$ ipython --no-banner

In [1]: import numpy as np

In [2]: from numpy import linalg as LA

In [3]: np.set_printoptions(precision=1, suppress=True, linewidth=140)

In [4]: def tidy(a):
   ...:     return np.round(a, 1) + 0
   ...: 

In [5]: F = np.load("mat.npy")

In [6]: print(F)
[[4. 0. 3. 3. 3.]
 [0. 4. 0. 0. 0.]
 [3. 0. 4. 3. 3.]
 [3. 0. 3. 4. 3.]
 [3. 0. 3. 3. 4.]]

In [7]: evals, vecs = LA.eig(F)

In [8]: print(tidy(F @ vecs[:, 0] - evals[0] * vecs[:, 0]))
[0. 0. 0. 0. 0.]

In [9]: print(tidy(np.sort(LA.eigvals(F @ F))))
[  1.   1.   1.  16. 169.]

In [10]: evals, vecs = LA.eigh(F)

In [11]: print(np.unique(evals.round(6) + 0, return_counts=True)[1])
[3 1 1]

In [12]: print(np.abs(vecs[:, -1]).round(6).argmax())
0

In [13]: O = F.astype(float).copy()

In [14]: for j in range(5):
    ...:     O[:, j] -= O[:, :j] @ (O[:, :j].T @ O[:, j])
    ...:     O[:, j] /= LA.norm(O[:, j])
    ...: 

In [15]: print(tidy(O.T @ O))
[[1. 0. 0. 0. 0.]
 [0. 1. 0. 0. 0.]
 [0. 0. 1. 0. 0.]
 [0. 0. 0. 1. 0.]
 [0. 0. 0. 0. 1.]]

In [16]: print(tidy(np.abs(LA.eigvals(F)).max()))
13.0

In [17]: print(tidy(LA.matrix_power(F, 4)))
[[7141.    0. 7140. 7140. 7140.]
 [   0.  256.    0.    0.    0.]
 [7140.    0. 7141. 7140. 7140.]
 [7140.    0. 7140. 7141. 7140.]
 [7140.    0. 7140. 7140. 7141.]]

In [18]: LA.determinant(F)
Traceback (most recent call last):
  Cell In[18], line 1
    LA.determinant(F)
AttributeError: module 'numpy.linalg' has no attribute 'determinant'


In [19]: print(np.allclose(F, F.T))
True

In [20]: rng = np.random.default_rng(672)

In [21]: lab = rng.integers(0, 3, 4)

In [22]: A = (lab[:, None] == lab) * 5 + np.eye(4)

In [23]: print(A)
[[6. 0. 5. 0.]
 [0. 6. 0. 5.]
 [5. 0. 6. 0.]
 [0. 5. 0. 6.]]

In [24]: vec = np.array([0, -2, 0, 2])

In [25]: y = A @ vec

In [26]: b, lr = np.zeros(4), 1 / LA.norm(A, 2) ** 2

In [27]: for i in range(200):
    ...:     b -= lr * A.T @ (A @ b - y)
    ...:     if i % 50 == 0: print(i, round(LA.norm(A @ b - y), 1))
    ...: 
0 2.8
50 1.9
100 1.2
150 0.8

In [28]: print(tidy(b))
[ 0.  -1.6  0.   1.6]

In [29]: print(tidy(LA.cond(A)))
11.0

In [30]: O, vecs = LA.qr(A[:, :3])[0], LA.qr(A[:, 3:])[0]

In [31]: sigma = LA.svd(O.T @ vecs, compute_uv=False)

In [32]: print(tidy(sigma))
[1.]

In [33]: E = np.loadtxt("layer18.csv", delimiter=",")

In [34]: print(E)
[[0. 0. 0. 0.]
 [0. 0. 0. 0.]
 [0. 0. 6. 0.]]

In [35]: A2 = np.array([[0, 2, 5], [3, 2, 2], [2, 5, 4], [4, 5, 5]])

In [36]: print(LA.matrix_rank(np.vstack([E, A2.T])))
4

In [37]: print(LA.matrix_rank(E @ A2))
1

In [38]: print(E @ A2)
[[ 0.  0.  0.]
 [ 0.  0.  0.]
 [12. 30. 24.]]

In [39]: print(np.vstack([E, A2.T]).shape)
(6, 4)

In [40]: print(np.einsum("ik,kj->ij", E, A2))
[[ 0.  0.  0.]
 [ 0.  0.  0.]
 [12. 30. 24.]]

In [41]: print(np.abs(np.diag(LA.qr(E)[1])) > 1e-9)
[False False  True]

In [42]: print(LA.lstsq(E[:-1].T, E[-1])[2])
0

In [43]: print(tidy(np.trace(LA.pinv(E) @ E)))
1.0

In [44]: print(tidy(E @ LA.pinv(E) @ E))
[[0. 0. 0. 0.]
 [0. 0. 0. 0.]
 [0. 0. 6. 0.]]

In [45]: left, sigma, Vh = LA.svd(E)

In [46]: vecs = Vh[:(sigma > 1e-8).sum()]

In [47]: vec = E[1] + 3 * E[2] + rng.integers(2) * np.eye(4)[0]

In [48]: print(vec)
[ 1.  0. 18.  0.]

In [49]: print(np.diag(vecs.T @ vecs))
[0. 0. 1. 0.]

In [50]: print(LA.matrix_rank(np.vstack([E, vec])))
2

In [51]: print(vecs.T @ vecs)
[[0. 0. 0. 0.]
 [0. 0. 0. 0.]
 [0. 0. 1. 0.]
 [0. 0. 0. 0.]]

In [52]: print(tidy(LA.norm(vec - vecs.T @ vecs @ vec)))
1.0

In [53]: data = np.load("a.npy")

In [54]: print(tidy(data))
[[ 0.6 -0.2  0.4 -0.2 -0.2]
 [-0.2  0.9  0.2 -0.2  0. ]
 [ 0.4  0.2  0.6  0.1  0.2]
 [-0.2 -0.2  0.1  0.4  0.4]
 [-0.2  0.   0.2  0.4  0.5]]

In [55]: evals, vecs = LA.eigh(data)

In [56]: print(tidy(LA.svd(data, compute_uv=False)))
[1. 1. 1. 0. 0.]

In [57]: print((evals > 1e-8).sum(), (evals < -1e-8).sum())
3 0

In [58]: print(tidy(vecs.T @ vecs))
[[1. 0. 0. 0. 0.]
 [0. 1. 0. 0. 0.]
 [0. 0. 1. 0. 0.]
 [0. 0. 0. 1. 0.]
 [0. 0. 0. 0. 1.]]

In [59]: print(np.unique(evals.round(6) + 0, return_counts=True)[1])
[2 3]

In [60]: evals, vecs = LA.eigh(data)

In [61]: vec = np.array([0, 9, 0, -8, -9])

In [62]: print(tidy(vec @ data @ vec))
222.5

In [63]: print(tidy(LA.eigvalsh(data[1:, 1:])))
[0.  0.4 1.  1. ]

In [64]: print(tidy(vecs * np.abs(evals) @ vecs.T))
[[ 0.6 -0.2  0.4 -0.2 -0.2]
 [-0.2  0.9  0.2 -0.2  0. ]
 [ 0.4  0.2  0.6  0.1  0.2]
 [-0.2 -0.2  0.1  0.4  0.4]
 [-0.2  0.   0.2  0.4  0.5]]

In [65]: print(tidy(np.abs(data).sum(axis=1).max()), tidy(np.abs(evals).max()))
1.5 1.0
